$ python -q
>>> import numpy as np
>>> import numpy.linalg as la
>>> np.set_printoptions(precision=2, suppress=True, linewidth=100, legacy="1.25")
>>> def rnd(a):
...     return np.round(a, 2) + 0
... 
>>> A = np.minimum.outer(np.arange(1, 5), np.arange(1, 5)) * -3
>>> A
array([[ -3,  -3,  -3,  -3],
       [ -3,  -6,  -6,  -6],
       [ -3,  -6,  -9,  -9],
       [ -3,  -6,  -9, -12]])
>>> # equal to its transpose
>>> r0 = np.array([-5, 0])
>>> np.polyval(r0, A[1])
array([15, 30, 30, 30])
>>> np.correlate(A[1], A[3], "full")
array([ 36,  99, 144, 171, 108,  54,  18])
>>> M = np.load("block12.npy")
>>> M
array([[ 1,  1,  1,  1,  1,  1,  1,  1],
       [ 1, -1,  1, -1, -1,  1, -1,  1],
       [ 1,  1,  1,  1, -1, -1, -1, -1]])
>>> M2 = M[0, 0] * M[1:] - np.outer(M[1:, 0], M[0])
>>> M2
array([[ 0, -2,  0, -2, -2,  0, -2,  0],
       [ 0,  0,  0,  0, -2, -2, -2, -2]])
>>> np.flatnonzero(~M2.round(6).any(axis=1))
array([], dtype=int64)
>>> rnd(la.norm(M, axis=0))
array([1.73, 1.73, 1.73, 1.73, 1.73, 1.73, 1.73, 1.73])
>>> rnd(la.norm(M[0] - M[2]))
4.0
>>> la.norm(M, axis=1).argmax()
0
>>> rnd(la.norm(M, axis=1))
array([2.83, 2.83, 2.83])
>>> arr = np.load("mat.npy")
>>> rnd(arr)
array([[ 1.89,  1.07,  1.92, -0.77],
       [-0.76,  2.28, -1.1 , -1.43],
       [-1.89,  0.96,  1.79,  1.15],
       [-1.13, -1.32,  0.96, -2.25]])
>>> rng = np.random.default_rng(7600)
>>> labels = rng.permutation(4)
>>> labels
array([3, 2, 1, 0])
>>> M2 = arr[labels][:, labels]
>>> np.allclose(M2, arr)
False
>>> x = np.array([3, -2, -1, 0])
>>> target = arr @ x
>>> c, lr = np.zeros(4), 1 / la.norm(arr, 2) ** 2
>>> for i in range(200):
...     c -= lr * arr.T @ (arr @ c - target)
...     if i % 50 == 0: print(i, round(la.norm(arr @ c - target), 2))
... 
0 0.0
50 0.0
100 0.0
150 0.0
>>> rnd(la.cond(arr))
1.0
>>> rnd(c)
array([ 3., -2., -1.,  0.])
>>> M2 = arr / la.norm(arr, axis=1, keepdims=True)
>>> gram = M2 @ M2.T
>>> rnd(gram)
array([[1., 0., 0., 0.],
       [0., 1., 0., 0.],
       [0., 0., 1., 0.],
       [0., 0., 0., 1.]])
>>> (np.abs(gram) > 0.9).astype(int)
array([[1, 0, 0, 0],
       [0, 1, 0, 0],
       [0, 0, 1, 0],
       [0, 0, 0, 1]])
>>> np.degrees(np.arccos(np.clip(gram[2, 3], -1, 1)))
90.0
>>> r0 = np.array([2, 4, 0])
>>> rnd(np.cross(arr[1, :3], arr[3, :3]))
array([0.73, 1.97, 3.58])
>>> rnd(np.convolve(arr[1], r0))
array([-1.51,  1.53,  6.91, -7.25, -5.7 ,  0.  ])
>>> rnd(np.correlate(arr[1], arr[3], "full"))
array([ 1.7 , -5.84,  5.65,  0.  , -2.49,  3.13,  1.62])
